$ python -q
>>> import numpy as np
>>> from numpy import linalg as LA
>>> np.set_printoptions(suppress=True, linewidth=200)
>>> def tidy(a):
...     return np.round(a, 2) + 0
... 
>>> E = np.loadtxt("dump.csv", delimiter=",")
>>> tidy(E)
array([[-1.39, -0.96, -2.82, -3.72,  0.57],
       [ 3.9 , -2.18, -0.73, -0.02,  2.12],
       [ 2.23, -0.09, -0.25, -1.28, -4.28],
       [ 1.67,  4.4 , -0.97, -0.85,  1.09],
       [-0.28,  0.01, -3.93,  2.97, -0.8 ]])
>>> Q, r_ = LA.qr(E)
>>> Q.shape, r_.shape
((5, 5), (5, 5))
>>> abs(r_[0, 0]), tidy(LA.norm(E[:, 0]))
(np.float64(5.0), np.float64(5.0))
>>> tidy(np.abs(np.diag(r_)))
array([5., 5., 5., 5., 5.])
>>> np.allclose(r_.T @ r_, E.T @ E)
True
>>> Q = E.astype(float).copy()
>>> for j in range(5):
...     Q[:, j] -= Q[:, :j] @ (Q[:, :j].T @ Q[:, j])
...     Q[:, j] /= LA.norm(Q[:, j])
... 
>>> tidy(Q.T @ Q)
array([[1., 0., 0., 0., 0.],
       [0., 1., 0., 0., 0.],
       [0., 0., 1., 0., 0.],
       [0., 0., 0., 1., 0.],
       [0., 0., 0., 0., 1.]])
>>> M = np.load("a.npy")
>>> M
array([[ 1.3,  0.3, -0.9],
       [-0.4, -0.2,  1. ],
       [-0.1,  0.3,  1.1],
       [ 0.2,  1. ,  0.3],
       [-1.3, -0.8,  1.3],
       [ 0.8,  0.7,  0.8],
       [-0.2,  1. , -0.2],
       [ 0.2,  1.3, -0.1],
       [ 0. ,  0.3, -1.1],
       [-0.1,  1.8,  0.5],
       [ 0. , -0.9, -0.9],
       [-1.2,  2.2,  1. ],
       [ 0.8,  0.7,  0.3],
       [ 0.5, -1. , -1.5],
       [ 0.7,  1.4,  0.3],
       [-0.1,  0.3,  1.2],
       [ 1.2, -1.2, -1. ],
       [ 0.1, -1.2, -0.6],
       [ 0.1,  0.8, -0.4],
       [ 0.1, -0.7, -0.6],
       [ 1.6, -0.5, -1.2],
       [-0.2,  0.4, -1.4],
       [ 1.6,  1. ,  0.3],
       [ 1.5, -1.1,  1.2],
       [ 2.6,  1.6,  0.3],
       [-1.1, -0.1, -0.1],
       [-0.4,  0.6,  0.6],
       [ 0. ,  0.9,  0.9],
       [-0.5, -0.6, -1.8],
       [ 1.3, -0.7,  0.6],
       [-0.2, -0.2,  0.7],
       [-3.3,  3.9,  1.8],
       [ 0.6, -0.5,  1.1],
       [-0.4,  1. , -0.2]])
>>> cen = (M - M.mean(axis=0)) / M.std(axis=0)
>>> np.argwhere(np.abs(cen) > 2)
array([[24,  0],
       [28,  2],
       [31,  0],
       [31,  1]])
>>> b = LA.lstsq(np.delete(cen, 0, axis=1), cen[:, 0])[0]
>>> tidy(1 - np.var(cen[:, 0] - np.delete(cen, 0, axis=1) @ b))
np.float64(0.15)
>>> Y = np.c_[M[:, :2] @ np.array([[4, 5], [8, 3]]), np.array([2, 1, 1, 2, -1, -1, -2, 0, 2, 0, -2, -2, 0, 2, 1, 0, -2, 2, 0, -1, 1, -1, 1, 2, 0, -2, 1, 0, 1, -2, 1, -1, 0, -1])]
>>> tidy(Y)
array([[  7.6,   7.4,   2. ],
       [ -3.2,  -2.6,   1. ],
       [  2. ,   0.4,   1. ],
       [  8.8,   4. ,   2. ],
       [-11.6,  -8.9,  -1. ],
       [  8.8,   6.1,  -1. ],
       [  7.2,   2. ,  -2. ],
       [ 11.2,   4.9,   0. ],
       [  2.4,   0.9,   2. ],
       [ 14. ,   4.9,   0. ],
       [ -7.2,  -2.7,  -2. ],
       [ 12.8,   0.6,  -2. ],
       [  8.8,   6.1,   0. ],
       [ -6. ,  -0.5,   2. ],
       [ 14. ,   7.7,   1. ],
       [  2. ,   0.4,   0. ],
       [ -4.8,   2.4,  -2. ],
       [ -9.2,  -3.1,   2. ],
       [  6.8,   2.9,   0. ],
       [ -5.2,  -1.6,  -1. ],
       [  2.4,   6.5,   1. ],
       [  2.4,   0.2,  -1. ],
       [ 14.4,  11. ,   1. ],
       [ -2.8,   4.2,   2. ],
       [ 23.2,  17.8,   0. ],
       [ -5.2,  -5.8,  -2. ],
       [  3.2,  -0.2,   1. ],
       [  7.2,   2.7,   0. ],
       [ -6.8,  -4.3,   1. ],
       [ -0.4,   4.4,  -2. ],
       [ -2.4,  -1.6,   1. ],
       [ 18. ,  -4.8,  -1. ],
       [ -1.6,   1.5,   0. ],
       [  6.4,   1. ,  -1. ]])
>>> LA.matrix_rank(np.c_[M, Y])
np.int64(4)
>>> gram = np.cov(Y, rowvar=False)
>>> tidy(np.corrcoef(Y[:, 1], Y[:, 2])[0, 1])
np.float64(0.2)
>>> np.argwhere(np.triu(np.abs(np.corrcoef(Y.T)) > 0.8, 1))
array([], shape=(0, 2), dtype=int64)
>>> tidy(LA.eigvalsh(gram)[::-1])
array([85.44, 11.21,  1.69])
>>> np.argsort(-Y.std(axis=0).round(6), kind="stable")
array([0, 1, 2])
>>> tidy(np.corrcoef(Y.T))
array([[ 1.  ,  0.7 , -0.01],
       [ 0.7 ,  1.  ,  0.2 ],
       [-0.01,  0.2 ,  1.  ]])
>>> tidy(np.median(Y, axis=0))
array([2.4 , 1.25, 0.  ])
>>> tidy(gram)
array([[70.31, 29.95, -0.16],
       [29.95, 26.16,  1.37],
       [-0.16,  1.37,  1.88]])
>>> tidy(Y.std(axis=0))
array([8.26, 5.04, 1.35])
>>> tidy(np.polyfit(Y[:, 1], Y[:, 2], 1))
array([ 0.05, -0.04])
>>> P = M @ LA.solve(M.T @ M, M.T)
>>> tidy(LA.eigvalsh(P))
array([0., 0., 0., 0., 0., 0., 0., 0., 0., 0., 0., 0., 0., 0., 0., 0., 0., 0., 0., 0., 0., 0., 0., 0., 0., 0., 0., 0., 0., 0., 0., 1., 1., 1.])
>>> tidy(np.diag(P))
array([0.09, 0.05, 0.04, 0.03, 0.16, 0.06, 0.03, 0.06, 0.06, 0.08, 0.04, 0.12, 0.04, 0.08, 0.08, 0.05, 0.06, 0.04, 0.03, 0.02, 0.1 , 0.1 , 0.13, 0.19, 0.32, 0.04, 0.02, 0.04, 0.14, 0.09, 0.03, 0.49,
       0.08, 0.04])
>>> tidy(np.trace(P))
np.float64(3.0)
